In [1]: import numpy as np

In [2]: np.set_printoptions(precision=2, suppress=True, linewidth=100)

In [3]: data = np.load("block16.npy")

In [4]: data
Out[4]: 
array([[ 4.32,  1.94, -0.48, -1.32,  1.61, -0.4 , -1.38,  3.42,  0.28],
       [ 1.06,  2.52,  0.47,  0.69,  1.58, -1.12,  0.05,  1.54,  1.17],
       [ 0.77, -0.14, -0.1 , -0.58,  0.76, -0.22, -0.2 ,  0.86, -0.27],
       [ 2.46,  2.7 , -0.72,  0.71,  2.58, -1.44, -1.86,  3.81,  1.75],
       [ 0.95, -2.71, -1.84, -1.1 , -1.16,  0.57, -1.82,  0.1 , -0.61],
       [-1.91, -1.89, -0.35,  1.26, -0.37, -0.01,  1.16, -1.31, -0.18]])

In [5]: f = np.array([-2, 1])

In [6]: np.convolve(data[3], f)
Out[6]: array([-4.92, -2.94,  4.14, -2.14, -4.45,  5.46,  2.28, -9.48,  0.31,  1.75])

In [7]: np.cross(data[3, :3], data[4, :3])
Out[7]: array([-6.92,  3.84, -9.23])

In [8]: x = np.array([-2, 0, -2, -3, -2, -2, -3, -2, -1])

In [9]: a = np.maximum(data @ x, 0)

In [10]: np.maximum(data @ (3 * x), 0)
Out[10]: array([ 0.  ,  0.  ,  0.  ,  0.  , 36.39,  2.46])

In [11]: a
Out[11]: array([ 0.  ,  0.  ,  0.  ,  0.  , 12.13,  0.82])

In [12]: np.tanh(data @ x)
Out[12]: array([-1.  , -1.  , -0.91, -1.  ,  1.  ,  0.68])

In [13]: data * (a > 1e-9)[:, None]
Out[13]: 
array([[ 0.  ,  0.  , -0.  , -0.  ,  0.  , -0.  , -0.  ,  0.  ,  0.  ],
       [ 0.  ,  0.  ,  0.  ,  0.  ,  0.  , -0.  ,  0.  ,  0.  ,  0.  ],
       [ 0.  , -0.  , -0.  , -0.  ,  0.  , -0.  , -0.  ,  0.  , -0.  ],
       [ 0.  ,  0.  , -0.  ,  0.  ,  0.  , -0.  , -0.  ,  0.  ,  0.  ],
       [ 0.95, -2.71, -1.84, -1.1 , -1.16,  0.57, -1.82,  0.1 , -0.61],
       [-1.91, -1.89, -0.35,  1.26, -0.37, -0.01,  1.16, -1.31, -0.18]])

In [14]: x = np.array([-1, 0, -3, 2, -1, -2, 1, 3, 0])

In [15]: (data @ x).argmax()
Out[15]: np.int64(3)

In [16]: np.linalg.norm(data @ x) <= np.linalg.norm(data, 2) * np.linalg.norm(x) + 1e-9
Out[16]: np.True_

In [17]: data @ (2 * x)
Out[17]: array([ 5.1 ,  8.48,  0.86, 21.98,  1.74,  6.2 ])

In [18]: data @ x
Out[18]: array([ 2.55,  4.24,  0.43, 10.99,  0.87,  3.1 ])

In [19]: rng = np.random.default_rng(86903)

In [20]: other = data + rng.integers(-2, 3, (6, 5)) @ rng.integers(-2, 3, (5, 9))

In [21]: other
Out[21]: 
array([[  1.32,   1.94,   1.52,  -5.32,   0.61,  -6.4 ,   2.62,  -0.58,   0.28],
       [  1.06,  -2.48,  -4.53,   4.69,   6.58,   1.88,  -1.95,   3.54,   4.17],
       [ -0.23, -11.14,  -7.1 ,   2.42,   6.76,  -3.22,  -1.2 ,   0.86,   4.73],
       [ -1.54,   5.7 ,   3.28,   0.71,   1.58,   3.56,   2.14,  -2.19,  -5.25],
       [ -5.05,  -6.71,  -2.84,   2.9 ,   1.84,   3.57,   3.18,  -5.9 ,  -3.61],
       [  0.09,  -3.89,  -1.35,  -1.74,   2.63,   2.99,  -2.84,  -1.31,  -1.18]])

In [22]: np.round(np.linalg.svd(other - data, compute_uv=False), 2) + 0
Out[22]: array([20.7 , 15.84, 11.1 ,  6.23,  1.54,  0.  ])

In [23]: blk = np.stack([data, -3 * data, data[::-1]])

In [24]: np.linalg.matrix_rank(blk.reshape(3, -1))
Out[24]: np.int64(2)

In [25]: blk.shape
Out[25]: (3, 6, 9)

In [26]: np.einsum("bij,cij->bc", blk, blk)
Out[26]: 
array([[ 133.43, -400.3 ,  -48.15],
       [-400.3 , 1200.9 ,  144.44],
       [ -48.15,  144.44,  133.43]])

In [27]: W0 = np.loadtxt("arr.csv", delimiter=",")

In [28]: W0
Out[28]: 
array([[0., 0., 0., 0., 0., 0., 0.],
       [4., 4., 0., 0., 0., 0., 0.],
       [0., 7., 1., 0., 0., 0., 0.],
       [6., 4., 8., 2., 0., 0., 0.],
       [4., 6., 8., 1., 0., 0., 0.],
       [9., 5., 4., 0., 1., 3., 0.],
       [2., 1., 5., 9., 2., 9., 1.]])

In [29]: # triangular

In [30]: left, s, Vt = np.linalg.svd(W0)

In [31]: s.round(2) + 0
Out[31]: array([20.82, 11.88,  6.06,  5.87,  1.53,  0.06,  0.  ])

In [32]: np.argmax(s[:-1] / (s[1:] + 1e-6)) + 1
Out[32]: np.int64(6)

In [33]: other = left[:, :6] @ np.diag(s[:6]) @ Vt[:6]

In [34]: np.linalg.matrix_rank(W0, rtol=0.05)
Out[34]: np.int64(5)

In [35]: round(float(np.linalg.norm(W0 - other) / np.linalg.norm(W0)), 2)
Out[35]: 0.0

In [36]: round(float(np.abs(W0 - other).max()), 2)
Out[36]: 0.0

In [37]: other = np.array([[1, 3, 4],
    ...:     [7, 9, 0],
    ...:     [2, 3, 2],
    ...:     [7, 0, 1],
    ...:     [3, 1, 0],
    ...:     [6, 0, 5],
    ...:     [2, 8, 7],
    ...:     [6, 3, 5],
    ...:     [3, 6, 7]])

In [38]: np.einsum("ij->j", data)
Out[38]: array([ 7.65,  2.42, -3.02, -0.34,  5.  , -2.62, -4.05,  8.42,  2.14])

In [39]: np.vstack([data, other.T]).shape
Out[39]: (9, 9)

In [40]: np.einsum("ij,ij->i", data, data)
Out[40]: array([40.83, 15.66,  2.44, 44.13, 18.21, 12.16])

In [41]: left, s, Vt = np.linalg.svd(W0)

In [42]: vecs = Vt[:(s > 1e-8).sum()]

In [43]: x = W0[2] + -3 * W0[6] + rng.integers(2) * np.eye(7)[1]

In [44]: x
Out[44]: array([ -6.,   5., -14., -27.,  -6., -27.,  -3.])

In [45]: np.round(np.linalg.norm(x - vecs.T @ vecs @ x), 2)
Out[45]: np.float64(0.0)

In [46]: np.linalg.matrix_rank(np.vstack([W0, x]))
Out[46]: np.int64(6)

In [47]: np.diag(vecs.T @ vecs)
Out[47]: array([1.  , 1.  , 1.  , 1.  , 0.53, 0.95, 0.53])

In [48]: np.allclose(vecs.T @ vecs @ x, x)
Out[48]: True

In [49]: np.round(vecs.T @ vecs, 2) + 0
Out[49]: 
array([[ 1.  ,  0.  ,  0.  ,  0.  ,  0.  ,  0.  ,  0.  ],
       [ 0.  ,  1.  ,  0.  ,  0.  ,  0.  ,  0.  ,  0.  ],
       [ 0.  ,  0.  ,  1.  ,  0.  ,  0.  ,  0.  ,  0.  ],
       [ 0.  ,  0.  ,  0.  ,  1.  ,  0.  ,  0.  ,  0.  ],
       [ 0.  ,  0.  ,  0.  ,  0.  ,  0.53,  0.16, -0.47],
       [ 0.  ,  0.  ,  0.  ,  0.  ,  0.16,  0.95,  0.16],
       [ 0.  ,  0.  ,  0.  ,  0.  , -0.47,  0.16,  0.53]])

In [50]: np.prod(np.diag(W0)), round(np.linalg.det(W0), 2)
Out[50]: (np.float64(0.0), np.float64(0.0))

In [51]: r = np.linalg.matrix_rank(W0)

In [52]: r
Out[52]: np.int64(6)

In [53]: N = np.linalg.svd(W0)[2][r:].T

In [54]: np.linalg.matrix_rank(W0.T @ W0), np.linalg.matrix_rank(W0 @ W0.T)
Out[54]: (np.int64(6), np.int64(6))

In [55]: [int(np.linalg.matrix_rank(W0[:, :j + 1])) for j in range(7)]
Out[55]: [1, 2, 3, 4, 5, 6, 6]

In [56]: other = np.array([[4, -5, 4, -5, -3, 7],
    ...:     [8, 3, 5, 2, -4, -7],
    ...:     [-3, -1, 1, -7, -2, 2],
    ...:     [-8, 0, -2, -7, 6, 1],
    ...:     [-4, -5, 6, -8, -3, -7],
    ...:     [4, -9, -2, -2, 6, -2]])

In [57]: feats = other - other.T

In [58]: feats
Out[58]: 
array([[  0, -13,   7,   3,   1,   3],
       [ 13,   0,   6,   2,   1,   2],
       [ -7,  -6,   0,  -5,  -8,   4],
       [ -3,  -2,   5,   0,  14,   3],
       [ -1,  -1,   8, -14,   0, -13],
       [ -3,  -2,  -4,  -3,  13,   0]])

In [59]: # antisymmetric, zero diagonal

In [60]: x = np.array([-1, 0, 1, 1, 0, -2])

In [61]: np.round(np.linalg.eigvals(feats).real, 2) + 0
Out[61]: array([0., 0., 0., 0., 0., 0.])

In [62]: x @ feats @ x
Out[62]: np.int64(0)

In [63]: np.linalg.svd(feats, compute_uv=False)
Out[63]: array([21.01, 21.01, 17.08, 17.08,  5.26,  5.26])

In [64]: q = np.linalg.solve(np.eye(6) - feats, np.eye(6) + feats)

In [65]: np.round(np.linalg.det(q), 2)
Out[65]: np.float64(1.0)

In [66]: x = np.array([3, 1, 0, 2, 0, -2])

In [67]: y = feats @ x

In [68]: y
Out[68]: array([-13,  39, -45, -17,  -6, -17])

In [69]: np.round(np.linalg.solve(feats, feats[:, 2]), 2) + 0
Out[69]: array([0., 0., 1., 0., 0., 0.])

In [70]: np.round(np.linalg.solve(feats.T, feats[3]), 2) + 0
Out[70]: array([0., 0., 0., 1., 0., 0.])

In [71]: np.round(np.linalg.solve(feats, y), 2) + 0
Out[71]: array([ 3.,  1.,  0.,  2.,  0., -2.])

In [72]: np.round(np.linalg.solve(feats, -1 * y), 2) + 0
Out[72]: array([-3., -1.,  0., -2.,  0.,  2.])

In [73]: np.round(np.linalg.solve(feats, y + feats[:, 5]), 2) + 0
Out[73]: array([ 3.,  1.,  0.,  2.,  0., -1.])

In [74]: A = np.array([[2.58, -1.3, -0.3, 0.33, 0.61, 1.35, 1.63, -0.24],
    ...:     [4.91, 1.79, 0.52, 0.19, -1.21, 0.17, 1.4, -0.29],
    ...:     [-0.41, 0.35, -2.2, -0.31, 2.51, -1.17, -1.54, 0.25],
    ...:     [3.03, 5.11, -0.12, -0.45, -1.25, -2.71, -1.52, 0.11],
    ...:     [-1.4, -1.06, -2.38, -0.22, 3.11, -0.54, -1.3, 0.25]])

In [75]: np.allclose(A[:-1].T @ np.linalg.lstsq(A[:-1].T, A[-1])[0], A[-1])
Out[75]: True

In [76]: try:
    ...:     np.linalg.inv(A)
    ...: except np.linalg.LinAlgError as e:
    ...:     print("failed:", e)
    ...: 
failed: Last 2 dimensions of the array must be square

In [77]: np.unique(A.round(6), axis=0).shape
Out[77]: (5, 8)

In [78]: np.abs(np.diag(np.linalg.qr(A)[1])) > 1e-9
Out[78]: array([ True,  True,  True, False, False])

In [79]: r = np.linalg.matrix_rank(A)

In [80]: r
Out[80]: np.int64(3)

In [81]: N = np.linalg.svd(A)[2][r:].T

In [82]: np.linalg.matrix_rank(A.T @ A), np.linalg.matrix_rank(A @ A.T)
Out[82]: (np.int64(3), np.int64(3))

In [83]: [int(np.linalg.matrix_rank(np.delete(A, i, axis=0))) for i in range(5)]
Out[83]: [3, 3, 3, 3, 3]

In [84]: N @ N.T
Out[84]: 
array([[ 0.11, -0.18,  0.1 , -0.03, -0.04, -0.05, -0.23,  0.04],
       [-0.18,  0.4 , -0.03,  0.06,  0.19,  0.34,  0.23, -0.02],
       [ 0.1 , -0.03,  0.63, -0.03,  0.44, -0.1 , -0.14,  0.02],
       [-0.03,  0.06, -0.03,  0.99,  0.02, -0.06, -0.06,  0.01],
       [-0.04,  0.19,  0.44,  0.02,  0.44,  0.03,  0.11, -0.02],
       [-0.05,  0.34, -0.1 , -0.06,  0.03,  0.73, -0.26,  0.03],
       [-0.23,  0.23, -0.14, -0.06,  0.11, -0.26,  0.71,  0.04],
       [ 0.04, -0.02,  0.02,  0.01, -0.02,  0.03,  0.04,  0.99]])

In [85]: [int(np.linalg.matrix_rank(A[:, :j + 1])) for j in range(8)]
Out[85]: [1, 2, 3, 3, 3, 3, 3, 3]

In [86]: A @ A
---------------------------------------------------------------------------
ValueError                                Traceback (most recent call last)
Cell In[86], line 1
----> 1 A @ A

ValueError: matmul: Input operand 1 has a mismatch in its core dimension 0, with gufunc signature (n?,k),(k,m?)->(n?,m?) (size 5 is different from 8)

In [87]: G = A.T @ A

In [88]: (A @ A.T).shape
Out[88]: (5, 5)

In [89]: np.linalg.matrix_rank(G)
Out[89]: np.int64(3)

In [90]: np.diag(G)
Out[90]: array([42.07, 32.25, 10.88,  0.49, 19.37, 10.86, 10.99,  0.28])

In [91]: round(float(np.trace(G)), 2), round(float((A ** 2).sum()), 2)
Out[91]: (127.19, 127.19)

In [92]: np.round(np.linalg.eigvalsh(G)[::-1], 2) + 0
Out[92]: array([70.69, 37.95, 18.56,  0.  ,  0.  ,  0.  ,  0.  ,  0.  ])
